$ python -q
>>> import numpy as np
>>> from numpy import linalg as LA
>>> np.set_printoptions(precision=1, suppress=True, linewidth=200, legacy="1.25")
>>> E = np.array([[1, 2, -8, 8, 1, 7, -7],
...     [-7, 1, 2, -8, 8, 1, 7],
...     [7, -7, 1, 2, -8, 8, 1],
...     [1, 7, -7, 1, 2, -8, 8],
...     [8, 1, 7, -7, 1, 2, -8],
...     [-8, 8, 1, 7, -7, 1, 2],
...     [2, -8, 8, 1, 7, -7, 1]])
>>> print(E)
[[ 1  2 -8  8  1  7 -7]
 [-7  1  2 -8  8  1  7]
 [ 7 -7  1  2 -8  8  1]
 [ 1  7 -7  1  2 -8  8]
 [ 8  1  7 -7  1  2 -8]
 [-8  8  1  7 -7  1  2]
 [ 2 -8  8  1  7 -7  1]]
>>> print(np.allclose(E @ E.T, E.T @ E))
True
>>> print(E @ (-1.0) ** np.arange(7))
[-30.  16.  -2.   4.  12. -28.  32.]
>>> B = LA.inv(E)
>>> print(B.round(1) + 0)
[[0.  0.  0.1 0.1 0.1 0.  0. ]
 [0.  0.  0.  0.1 0.1 0.1 0. ]
 [0.  0.  0.  0.  0.1 0.1 0.1]
 [0.1 0.  0.  0.  0.  0.1 0.1]
 [0.1 0.1 0.  0.  0.  0.  0.1]
 [0.1 0.1 0.1 0.  0.  0.  0. ]
 [0.  0.1 0.1 0.1 0.  0.  0. ]]
>>> print(round(float(LA.cond(E)), 1))
5.7
>>> print(np.round(LA.slogdet(E)[0], 1))
1.0
>>> print(LA.inv(B))
[[ 1.  2. -8.  8.  1.  7. -7.]
 [-7.  1.  2. -8.  8.  1.  7.]
 [ 7. -7.  1.  2. -8.  8.  1.]
 [ 1.  7. -7.  1.  2. -8.  8.]
 [ 8.  1.  7. -7.  1.  2. -8.]
 [-8.  8.  1.  7. -7.  1.  2.]
 [ 2. -8.  8.  1.  7. -7.  1.]]
>>> rng = np.random.default_rng(28)
>>> labels = rng.permutation(7)
>>> print(labels)
[5 1 3 4 2 6 0]
>>> B = E[labels][:, labels]
>>> print(np.diag(B))
[1 1 1 1 1 1 1]
>>> print(np.allclose(B, E))
False
>>> print(B)
[[ 1  8  7 -7  1  2 -8]
 [ 1  1 -8  8  2  7 -7]
 [-8  7  1  2 -7  8  1]
 [ 2  1 -7  1  7 -8  8]
 [ 8 -7  2 -8  1  1  7]
 [-7 -8  1  7  8  1  2]
 [ 7  2  8  1 -8 -7  1]]
>>> print(np.trace(B))
7
>>> print(np.sort(np.abs(LA.eigvals(B))))
[ 4.  11.  11.  13.1 13.1 22.6 22.6]
>>> r0, r1 = B[6], B[4]
>>> print(r0 @ r1)
42
>>> p = (r0 @ r1) / (r0 @ r0) * r0
>>> print(r1 - p)
[ 6.7 -7.4  0.6 -8.2  2.4  2.3  6.8]
>>> print(np.outer(r0, r1))
[[ 56 -49  14 -56   7   7  49]
 [ 16 -14   4 -16   2   2  14]
 [ 64 -56  16 -64   8   8  56]
 [  8  -7   2  -8   1   1   7]
 [-64  56 -16  64  -8  -8 -56]
 [-56  49 -14  56  -7  -7 -49]
 [  8  -7   2  -8   1   1   7]]
>>> print(LA.matrix_rank(np.outer(r0, r1)))
1
>>> x0 = np.array([2, 1, 0, -2, -2, -1, 0])
>>> y = E @ x0
>>> print(y)
[-21 -14  11  11  27  -9 -13]
>>> print(np.round(LA.solve(E, y), 1) + 0)
[ 2.  1.  0. -2. -2. -1.  0.]
>>> print(np.round(LA.solve(E, 4 * y), 1) + 0)
[ 8.  4.  0. -8. -8. -4.  0.]
>>> mat = np.load("block17.npy")
>>> print(mat)
[[ 3 -2  1  3  3 -1]
 [ 3  8  3 -5 -1  5]
 [-3  2 -1 -3 -3  1]
 [ 9  4  5  1  5  3]
 [ 0 -5 -1  4  2 -3]
 [ 9 -1  4  5  7  0]]
>>> left, sig, Vt = LA.svd(mat)
>>> print(np.argmax(sig[:-1] / (sig[1:] + 1e-6)) + 1)
2
>>> B = left[:, :2] @ np.diag(sig[:2]) @ Vt[:2]
>>> print(np.round(LA.norm(mat - B) / LA.norm(mat), 1))
0.0
>>> print(LA.matrix_rank(mat, rtol=0.05))
2
>>> print(B.round(1) + 0)
[[ 3. -2.  1.  3.  3. -1.]
 [ 3.  8.  3. -5. -1.  5.]
 [-3.  2. -1. -3. -3.  1.]
 [ 9.  4.  5.  1.  5.  3.]
 [ 0. -5. -1.  4.  2. -3.]
 [ 9. -1.  4.  5.  7.  0.]]
>>> print(LA.matrix_rank(B))
2
>>> print(round(float(LA.norm(mat - B, 2)), 1), np.round(sig[2], 1))
0.0 0.0
>>> print(round(np.abs(mat - B).max(), 1))
0.0
>>> labels = rng.permutation(6)
>>> print(labels)
[0 2 4 3 5 1]
>>> B = mat[labels][:, labels]
>>> print(np.allclose(B, mat))
False
>>> print(np.trace(B))
13
>>> gram = mat.T @ mat
>>> print(gram)
[[189  39  96  57 123  36]
 [ 39 114  41 -73 -17  71]
 [ 96  41  53  12  54  31]
 [ 57 -73  12  85  71 -40]
 [123 -17  54  71  97  -2]
 [ 36  71  31 -40  -2  45]]
>>> print(np.diag(gram))
[189 114  53  85  97  45]
>>> blk = np.stack([E, -1 * E, E[::-1]])
>>> print(LA.matrix_rank(blk.reshape(3, -1)))
2
>>> print(LA.matrix_rank(blk))
[7 7 7]
>>> print(np.einsum("bij,cij->bc", blk, blk))
[[ 1624 -1624    16]
 [-1624  1624   -16]
 [   16   -16  1624]]
>>> print(LA.norm(blk, axis=(1, 2)))
[40.3 40.3 40.3]
>>> F = np.load("arr.npy")
>>> print(F)
[[-39.6   0.5   1.5]
 [ -6.8  -0.7  -2.8]
 [-24.6   0.3   1.4]
 [  0.2   0.1   3.4]
 [ 33.1   0.8  -1.6]
 [ 17.    0.3  -2.6]
 [ 18.6   0.8   6.6]
 [-19.2   0.    0.7]
 [ -3.2   1.2   3.9]
 [  2.7   0.6  -5.2]
 [ 10.8   1.2  -2.1]
 [  4.8   0.5   6.5]
 [-17.6   0.4  -2.5]
 [ 12.5   0.    7.8]
 [ -6.6   0.5  -0.1]
 [ 26.3  -1.1  -0.3]
 [-10.3   2.1  -0.7]
 [  6.1   0.  -10.3]
 [  7.7   0.4   1.7]
 [ -6.1  -1.7   2.1]
 [-13.9   0.   -0.5]
 [  8.3  -0.3   3.4]
 [-54.4  -1.    1.4]
 [ -8.8   0.8   6.5]
 [-16.5   0.6   5.5]
 [ 25.7   0.2   6.1]
 [-26.2   0.3  -6.4]
 [ -6.3   0.1  -0.7]
 [ 11.5  -0.2  -8.3]
 [-31.1  -1.2   2.7]
 [ -4.7   0.9   1.4]
 [-12.   -0.4  -0.7]
 [ 10.2  -1.2   0.3]
 [ -0.3   0.3  -3.1]
 [  2.9   1.2   1.7]
 [ 14.1  -0.4   0.6]
 [ -0.8  -1.1   3.8]
 [ 12.2   1.5  -5.2]
 [ 12.3   1.    1.1]
 [ 47.3   0.4  -0.8]]
>>> B = np.array([[2, 2, -2], [-2, -1, -1], [2, 0, -2]])
>>> print(LA.matrix_rank(F @ B))
3
>>> print(np.einsum("ij->j", F))
[-24.7   7.7  16.2]
>>> print(LA.matrix_rank(np.vstack([F, B.T])))
3
>>> X = np.load("data.npy")
>>> print(X)
[[0.3 0.  0.3 0.3 0.  0.  0.  0. ]
 [0.2 0.2 0.  0.2 0.2 0.2 0.  0. ]
 [0.2 0.  0.2 0.  0.2 0.  0.2 0.2]
 [0.  0.  0.  0.5 0.  0.  0.  0.5]
 [0.  0.  0.  0.3 0.7 0.  0.  0. ]
 [0.  0.  0.  0.3 0.  0.3 0.3 0. ]
 [0.2 0.  0.2 0.  0.  0.  0.5 0. ]
 [0.2 0.2 0.  0.  0.  0.  0.  0.5]]
>>> # rows sum to 1
>>> print(np.round((X - X.T) / 2, 1) + 0)
[[ 0.  -0.1  0.1  0.2  0.   0.  -0.1 -0.1]
 [ 0.1  0.   0.   0.1  0.1  0.1  0.  -0.1]
 [-0.1  0.   0.   0.   0.1  0.   0.   0.1]
 [-0.2 -0.1  0.   0.  -0.2 -0.2  0.   0.2]
 [ 0.  -0.1 -0.1  0.2  0.   0.   0.   0. ]
 [ 0.  -0.1  0.   0.2  0.   0.   0.2  0. ]
 [ 0.1  0.   0.   0.   0.  -0.2  0.   0. ]
 [ 0.1  0.1 -0.1 -0.2  0.   0.   0.   0. ]]
>>> print((X + X.T) / 2)
[[0.3 0.1 0.3 0.2 0.  0.  0.1 0.1]
 [0.1 0.2 0.  0.1 0.1 0.1 0.  0.1]
 [0.3 0.  0.2 0.  0.1 0.  0.2 0.1]
 [0.2 0.1 0.  0.5 0.2 0.2 0.  0.2]
 [0.  0.1 0.1 0.2 0.7 0.  0.  0. ]
 [0.  0.1 0.  0.2 0.  0.3 0.2 0. ]
 [0.1 0.  0.2 0.  0.  0.2 0.5 0. ]
 [0.1 0.1 0.1 0.2 0.  0.  0.  0.5]]
>>> print(np.round(X @ X, 1) + 0)
[[0.2 0.  0.2 0.3 0.1 0.  0.1 0.2]
 [0.1 0.  0.1 0.3 0.2 0.1 0.1 0.1]
 [0.2 0.  0.2 0.1 0.2 0.  0.1 0.1]
 [0.1 0.1 0.  0.2 0.  0.  0.  0.5]
 [0.  0.  0.  0.4 0.4 0.  0.  0.2]
 [0.1 0.  0.1 0.3 0.  0.1 0.3 0.2]
 [0.3 0.  0.3 0.1 0.  0.  0.3 0. ]
 [0.3 0.2 0.1 0.1 0.  0.  0.  0.2]]
>>> print(np.round(np.trace(X), 1))
3.2
>>> print(np.round(np.sort(np.abs(LA.eigvals(X))), 1) + 0)
[0.  0.1 0.3 0.5 0.5 0.6 0.6 1. ]
>>> print(np.round(LA.matrix_power(X, 4), 1) + 0)
[[0.2 0.1 0.1 0.2 0.1 0.  0.1 0.3]
 [0.1 0.1 0.1 0.3 0.1 0.  0.1 0.3]
 [0.2 0.1 0.1 0.2 0.1 0.  0.1 0.2]
 [0.2 0.1 0.1 0.2 0.1 0.  0.  0.3]
 [0.1 0.1 0.  0.3 0.2 0.  0.  0.3]
 [0.2 0.1 0.1 0.2 0.  0.  0.1 0.2]
 [0.2 0.  0.2 0.2 0.1 0.  0.1 0.2]
 [0.2 0.1 0.1 0.2 0.1 0.  0.1 0.2]]
>>> J = np.load("out1.npy")
>>> print(J)
[[1.  0.2 0.  0.  0.  0.  0.  0.  0. ]
 [0.2 1.  0.2 0.  0.  0.  0.  0.  0. ]
 [0.  0.2 1.  0.2 0.  0.  0.  0.  0. ]
 [0.  0.  0.2 1.  0.2 0.  0.  0.  0. ]
 [0.  0.  0.  0.2 1.  0.2 0.  0.  0. ]
 [0.  0.  0.  0.  0.2 1.  0.2 0.  0. ]
 [0.  0.  0.  0.  0.  0.2 1.  0.2 0. ]
 [0.  0.  0.  0.  0.  0.  0.2 1.  0.2]
 [0.  0.  0.  0.  0.  0.  0.  0.2 1. ]]
>>> # equal to its transpose
>>> ev, vecs = LA.eigh(J)
>>> print(LA.svd(J, compute_uv=False))
[1.4 1.3 1.2 1.1 1.  0.9 0.8 0.7 0.6]
>>> print(np.round(vecs.T @ vecs, 1) + 0)
[[1. 0. 0. 0. 0. 0. 0. 0. 0.]
 [0. 1. 0. 0. 0. 0. 0. 0. 0.]
 [0. 0. 1. 0. 0. 0. 0. 0. 0.]
 [0. 0. 0. 1. 0. 0. 0. 0. 0.]
 [0. 0. 0. 0. 1. 0. 0. 0. 0.]
 [0. 0. 0. 0. 0. 1. 0. 0. 0.]
 [0. 0. 0. 0. 0. 0. 1. 0. 0.]
 [0. 0. 0. 0. 0. 0. 0. 1. 0.]
 [0. 0. 0. 0. 0. 0. 0. 0. 1.]]
>>> print(np.unique(ev.round(6) + 0, return_counts=True)[1])
[1 1 1 1 1 1 1 1 1]
>>> print(LA.eigvalsh(J + 4 * np.eye(9)))
[4.6 4.7 4.8 4.9 5.  5.1 5.2 5.3 5.4]
>>> print(ev)
[0.6 0.7 0.8 0.9 1.  1.1 1.2 1.3 1.4]
>>> print((ev > 1e-8).sum(), (ev < -1e-8).sum())
9 0
>>> print(LA.eigvalsh(J @ J))
[0.4 0.5 0.6 0.8 1.  1.3 1.5 1.8 1.9]
